$ python -q
>>> import numpy as np
>>> np.set_printoptions(precision=2, suppress=True, linewidth=120)
>>> def tidy(a):
...     return np.round(a, 2) + 0
... 
>>> m1 = np.load("mat.npy")
>>> m1
array([[5., 2., 8.],
       [0., 4., 3.],
       [0., 4., 3.]])
>>> tidy(np.linalg.norm(m1[1] - m1[0]))
np.float64(7.35)
>>> tidy(np.linalg.norm(m1, "nuc"))
np.float64(15.65)
>>> tidy(np.linalg.norm(m1, 1)), tidy(np.linalg.norm(m1, np.inf))
(np.float64(14.0), np.float64(15.0))
>>> tidy(np.linalg.norm(m1[1], 1)), tidy(np.linalg.norm(m1[1], np.inf))
(np.float64(7.0), np.float64(4.0))
>>> tidy(np.linalg.norm(m1, axis=1))
array([9.64, 5.  , 5.  ])
>>> np.linalg.norm(m1, axis=1).argmax()
np.int64(0)
>>> m1[1] @ m1[0]
np.float64(32.0)
>>> U, sv, Vt = np.linalg.svd(m1)
>>> evecs = Vt[:(sv > 1e-8).sum()]
>>> rng = np.random.default_rng(93449)
>>> x0 = m1[1] + 4 * m1[2] + rng.integers(2) * np.eye(3)[1]
>>> x0
array([ 0., 20., 15.])
>>> tidy(np.linalg.norm(x0 - evecs.T @ evecs @ x0))
np.float64(0.0)
>>> np.linalg.matrix_rank(np.vstack([m1, x0]))
np.int64(2)
>>> tidy(evecs.T @ evecs)
array([[ 0.48, -0.3 ,  0.4 ],
       [-0.3 ,  0.83,  0.23],
       [ 0.4 ,  0.23,  0.69]])
>>> rk = np.linalg.matrix_rank(m1)
>>> rk
np.int64(2)
>>> N = np.linalg.svd(m1)[2][rk:].T
>>> np.allclose(m1 @ N, 0)
True
>>> tidy(N[:, 0] / N[np.abs(N[:, 0]).round(6).argmax(), 0])
array([ 1.  ,  0.58, -0.77])
>>> N.shape
(3, 1)
>>> U, sv, Vt = np.linalg.svd(m1)
>>> np.argmax(sv[:-1] / (sv[1:] + 1e-6)) + 1
np.int64(2)
>>> tidy(sv)
array([11.03,  4.63,  0.  ])
>>> Y = U[:, :2] @ np.diag(sv[:2]) @ Vt[:2]
>>> np.linalg.matrix_rank(Y)
np.int64(2)
>>> np.linalg.matrix_rank(m1, rtol=0.05)
np.int64(2)
>>> tidy(np.linalg.norm(m1 - Y, 2)), tidy(sv[2])
(np.float64(0.0), np.float64(0.0))
>>> proj = np.triu(np.array([[2, 3, 1], [3, 0, 0], [2, 1, 0]]), 1) + np.eye(3)
>>> Y = proj @ m1 @ np.linalg.inv(proj)
>>> np.linalg.matrix_rank(Y)
np.int64(2)
>>> np.poly(Y)
array([  1., -12.,  35.,   0.])
>>> proj @ m1 - m1 @ proj
array([[0., 1., 7.],
       [0., 0., 0.],
       [0., 0., 0.]])
>>> data = np.load("x.npy")
>>> data
array([[1.  , 0.2 , 0.04, 0.01],
       [0.2 , 1.  , 0.2 , 0.04],
       [0.04, 0.2 , 1.  , 0.2 ],
       [0.01, 0.04, 0.2 , 1.  ]])
>>> ev, evecs = np.linalg.eig(data)
>>> tidy(np.prod(ev))
np.float64(0.88)
>>> tidy(data @ evecs[:, 0] - ev[0] * evecs[:, 0])
array([0., 0., 0., 0.])
>>> tidy(np.sort(np.linalg.eigvals(data.T)))
array([0.71, 0.85, 1.08, 1.36])
>>> tidy(np.sort(np.linalg.eigvals(data @ data)))
array([0.5 , 0.72, 1.17, 1.86])
>>> tidy(ev)
array([1.36, 1.08, 0.71, 0.85])
